% python3 -q
>>> import numpy as np
>>> import numpy.linalg as la
>>> np.set_printoptions(precision=1, suppress=True, linewidth=200, floatmode="fixed")
>>> def rnd(a):
...     return np.round(a, 1) + 0
... 
>>> B = np.array([[-2, -3], [-2, -3]])
>>> B[-1] = B[0]
>>> J = B + 0.1 * np.eye(2)
>>> J
array([[-1.9, -3.0],
       [-2.0, -2.9]])
>>> U, sv, Vh = la.svd(J)
>>> rnd(sv)
array([5.0, 0.1])
>>> B = U[:, :1] @ np.diag(sv[:1]) @ Vh[:1]
>>> rnd(np.abs(J - B).max())
np.float64(0.1)
>>> la.matrix_rank(B)
np.int64(1)
>>> rnd(B)
array([[-2.0, -3.0],
       [-1.9, -2.9]])
>>> X = np.load("dump.npy")
>>> X
array([[ 0.5, -1.8,  1.5, -2.8],
       [ 1.6, -2.3,  1.9,  4.1],
       [-2.6, -1.3,  0.5,  0.0],
       [ 1.6, -0.2,  1.9, -1.7],
       [-2.8, -2.0,  0.4, -5.1],
       [-0.3, -2.7,  1.2,  2.4],
       [-1.3, -2.6,  0.9, -0.4],
       [-8.0, -3.4, -1.3, -2.2],
       [-4.2, -3.6, -0.1,  2.1],
       [-3.4, -1.8,  0.2, -0.3],
       [ 0.4, -3.2,  1.5,  6.7],
       [-4.9, -2.9, -0.3, -0.4],
       [ 1.0, -1.9,  1.7,  3.9],
       [ 6.8, -2.1,  3.6,  4.4],
       [-6.8, -2.3, -0.9, -7.1],
       [ 0.8, -0.4,  1.6,  1.4],
       [ 1.6, -2.1,  1.9,  4.0],
       [-1.0, -1.2,  1.0, -1.5],
       [ 1.4, -1.1,  1.8, -1.3],
       [-3.6, -3.8,  0.1,  3.2]])
>>> Xs = (X - X.mean(axis=0)) / X.std(axis=0)
>>> Xs.std(axis=0)
array([1.0, 1.0, 1.0, 1.0])
>>> np.argwhere(np.abs(Xs) > 2)
array([[ 3,  1],
       [ 7,  0],
       [ 7,  2],
       [13,  0],
       [13,  2],
       [14,  3]])
>>> b = la.lstsq(np.delete(Xs, 2, axis=1), Xs[:, 2])[0]
>>> rnd(1 - np.var(Xs[:, 2] - np.delete(Xs, 2, axis=1) @ b))
np.float64(1.0)
>>> rnd(b)
array([1.0, 0.0, 0.0])
